$ python -q
>>> import numpy as np
>>> from numpy import linalg as LA
>>> np.set_printoptions(precision=2, suppress=True, linewidth=200, sign=" ")
>>> def rd(a):
...     return np.round(a, 2) + 0
... 
>>> A = np.loadtxt("case5.csv", delimiter=",")
>>> A
array([[ 6.,  1.,  1.,  1.,  1.],
       [ 1.,  6.,  1.,  1.,  1.],
       [ 1.,  1.,  6.,  1.,  1.],
       [ 1.,  1.,  1.,  6.,  1.],
       [ 1.,  1.,  1.,  1.,  6.]])
>>> # symmetric, so the eigenvalues are real
>>> rng = np.random.default_rng(30)
>>> idx = rng.permutation(5)
>>> Y = A[:, idx] * rng.choice([-1, 1], 5)
>>> Y
array([[-6., -1.,  1.,  1., -1.],
       [-1., -6.,  1.,  1., -1.],
       [-1., -1.,  1.,  1., -6.],
       [-1., -1.,  1.,  6., -1.],
       [-1., -1.,  6.,  1., -1.]])
>>> left, _, vt = LA.svd(A.T @ Y)
>>> idx
array([ 0,  1,  4,  3,  2])
>>> rd(LA.norm(Y) ** 2 / LA.norm(Y, 2) ** 2)
np.float64(2.0)
>>> rd(LA.norm(Y, 1)), rd(LA.norm(Y, np.inf))
(np.float64(10.0), np.float64(10.0))
>>> rd(LA.det(A))
np.float64(6250.0)
>>> np.allclose(A @ A.T, A.T @ A)
True
>>> np.trace(A)
np.float64(30.0)
>>> LA.determinant(A)
Traceback (most recent call last):
  File "<python-input-18>", line 1, in <module>
    LA.determinant(A)
    ^^^^^^^^^^^^^^
AttributeError: module 'numpy.linalg' has no attribute 'determinant'
>>> x0 = np.array([0, 1, 2, -1, 1])
>>> y = A @ x0
>>> y
array([ 3.,  8., 13., -2.,  8.])
>>> rd(LA.solve(A, A[:, 3]))
array([ 0.,  0.,  0.,  1.,  0.])
>>> rd(LA.solve(A, -3 * y))
array([ 0., -3., -6.,  3., -3.])
>>> M = np.load("dump.npy")
>>> M
array([[ 0,  1,  0],
       [ 0,  0,  1],
       [ 1,  0,  0]])
>>> Q, V = LA.qr(A[:, :3])[0], LA.qr(A[:, 3:])[0]
>>> sv = LA.svd(Q.T @ V, compute_uv=False)
>>> (sv > 0.9).sum()
np.int64(0)
>>> rd(LA.norm(Q @ Q.T - V @ V.T, 2))
np.float64(1.0)
>>> feats = np.load("run18.npy")
>>> feats
array([[ -6,  -2,  10,   8,   4],
       [  9,   3, -15, -12,  -6],
       [  3,   1,  -5,  -4,  -2],
       [ -3,  -1,   5,   4,   2]])
>>> # looks like rank 1
>>> cov = feats.T @ feats
>>> (feats @ feats.T).shape
(4, 4)
>>> LA.matrix_rank(cov)
np.int64(1)
>>> np.allclose(cov, cov.T)
True
>>> rd(LA.eigvalsh(cov)[::-1])
array([ 825.,    0.,    0.,    0.,    0.])
>>> rd(LA.svd(feats, compute_uv=False) ** 2)
array([ 825.,    0.,    0.,    0.])
>>> idx = rng.integers(0, 2, 5)
>>> X = (idx[:, None] == idx) * 5 + np.eye(5)
>>> X
array([[ 6.,  0.,  5.,  0.,  0.],
       [ 0.,  6.,  0.,  5.,  5.],
       [ 5.,  0.,  6.,  0.,  0.],
       [ 0.,  5.,  0.,  6.,  5.],
       [ 0.,  5.,  0.,  5.,  6.]])
>>> left, sv, vt = LA.svd(X)
>>> np.argmax(sv[:-1] / (sv[1:] + 1e-6)) + 1
np.int64(2)
>>> Y = left[:, :2] @ np.diag(sv[:2]) @ vt[:2]
>>> rd(LA.norm(X - Y) / LA.norm(X))
np.float64(0.09)
>>> LA.matrix_rank(Y)
np.int64(2)
>>> rd(np.abs(X - Y).max())
np.float64(0.67)
>>> w, V = LA.eigh(X)
>>> x0 = np.array([1, 2, 1, 0, 0])
>>> rd(LA.eigvalsh(X[1:, 1:]))
array([  1.,   1.,   6.,  16.])
>>> rd(V * np.sqrt(w) @ V.T)
array([[ 2.16,  0.  ,  1.16,  0.  ,  0.  ],
       [ 0.  ,  2.  ,  0.  ,  1.  ,  1.  ],
       [ 1.16,  0.  ,  2.16,  0.  ,  0.  ],
       [ 0.  ,  1.  ,  0.  ,  2.  ,  1.  ],
       [ 0.  ,  1.  ,  0.  ,  1.  ,  2.  ]])
>>> (np.sign(V[:, -1].round(6)) == np.sign(V[0, -1].round(6))).astype(int)
array([ 1,  0,  1,  0,  0])
>>> rd(x0 @ X @ x0 / (x0 @ x0)), w[0], rd(w[-1])
(np.float64(7.67), np.float64(1.0), np.float64(16.0))
>>> rd(V * np.abs(w) @ V.T)
array([[ 6.,  0.,  5.,  0.,  0.],
       [ 0.,  6.,  0.,  5.,  5.],
       [ 5.,  0.,  6.,  0.,  0.],
       [ 0.,  5.,  0.,  6.,  5.],
       [ 0.,  5.,  0.,  5.,  6.]])
>>> w, V = LA.eigh(X)
>>> w.sum(), np.trace(X)
(np.float64(30.0), np.float64(30.0))
>>> rd(LA.eigvalsh(X + -3 * np.eye(5)))
array([-2., -2., -2.,  8., 13.])
>>> rd(LA.eigvalsh(X @ X))
array([   1.,    1.,    1.,  121.,  256.])
>>> np.abs(V[:, -1]).round(6).argmax()
np.int64(1)
>>> rd(w)
array([  1.,   1.,   1.,  11.,  16.])
>>> rd(np.abs(V[:, -1]))
array([ 0.  ,  0.58,  0.  ,  0.58,  0.58])
>>> rd(V.T @ V)
array([[ 1.,  0.,  0.,  0.,  0.],
       [ 0.,  1.,  0.,  0.,  0.],
       [ 0.,  0.,  1.,  0.,  0.],
       [ 0.,  0.,  0.,  1.,  0.],
       [ 0.,  0.,  0.,  0.,  1.]])
>>> LA.matrix_rank(X, rtol=0.1)
np.int64(2)
>>> round(np.log10(LA.cond(X)))
1
>>> LA.cond(X) > 100
np.False_
>>> Y = X / LA.norm(X, axis=1, keepdims=True)
>>> cov = Y @ Y.T
>>> rd(LA.norm(Y, axis=1))
array([ 1.,  1.,  1.,  1.,  1.])
>>> rd(cov[3])
array([ 0.  ,  0.99,  0.  ,  1.  ,  0.99])
>>> np.degrees(np.arccos(np.clip(cov[3, 0], -1, 1)))
np.float64(90.0)
>>> arr = np.vander(np.arange(5) - 1, 3, increasing=True)
>>> arr
array([[ 1, -1,  1],
       [ 1,  0,  0],
       [ 1,  1,  1],
       [ 1,  2,  4],
       [ 1,  3,  9]])
>>> Y = np.c_[arr[:, :2] @ np.array([[3, 0], [2, 3]]), np.array([2, -1, 1, 3, -2])]
>>> Y
array([[ 1, -3,  2],
       [ 3,  0, -1],
       [ 5,  3,  1],
       [ 7,  6,  3],
       [ 9,  9, -2]])
>>> rd(LA.norm(LA.qr(arr)[0].T @ Y, axis=0) ** 2 / ((Y ** 2).sum(axis=0) + 1e-12))
array([ 1.  ,  1.  ,  0.24])
>>> rd(LA.lstsq(arr, Y[:, 0])[0])
array([ 3.,  2.,  0.])
>>> LA.matrix_rank(np.c_[arr, Y])
np.int64(4)
>>> Q, V = LA.qr(arr[:, :1])[0], LA.qr(arr[:, 1:])[0]
>>> sv = LA.svd(Q.T @ V, compute_uv=False)
>>> (sv > 0.9).sum()
np.int64(0)
>>> rd(sv)
array([ 0.68])
>>> rd(LA.norm(Q @ Q.T - V @ V.T, 2))
np.float64(1.0)
>>> M @ M.T
array([[ 1,  0,  0],
       [ 0,  1,  0],
       [ 0,  0,  1]])
>>> rd(LA.svd(M, compute_uv=False))
array([ 1.,  1.,  1.])
>>> rd(LA.norm(M, axis=0))
array([ 1.,  1.,  1.])
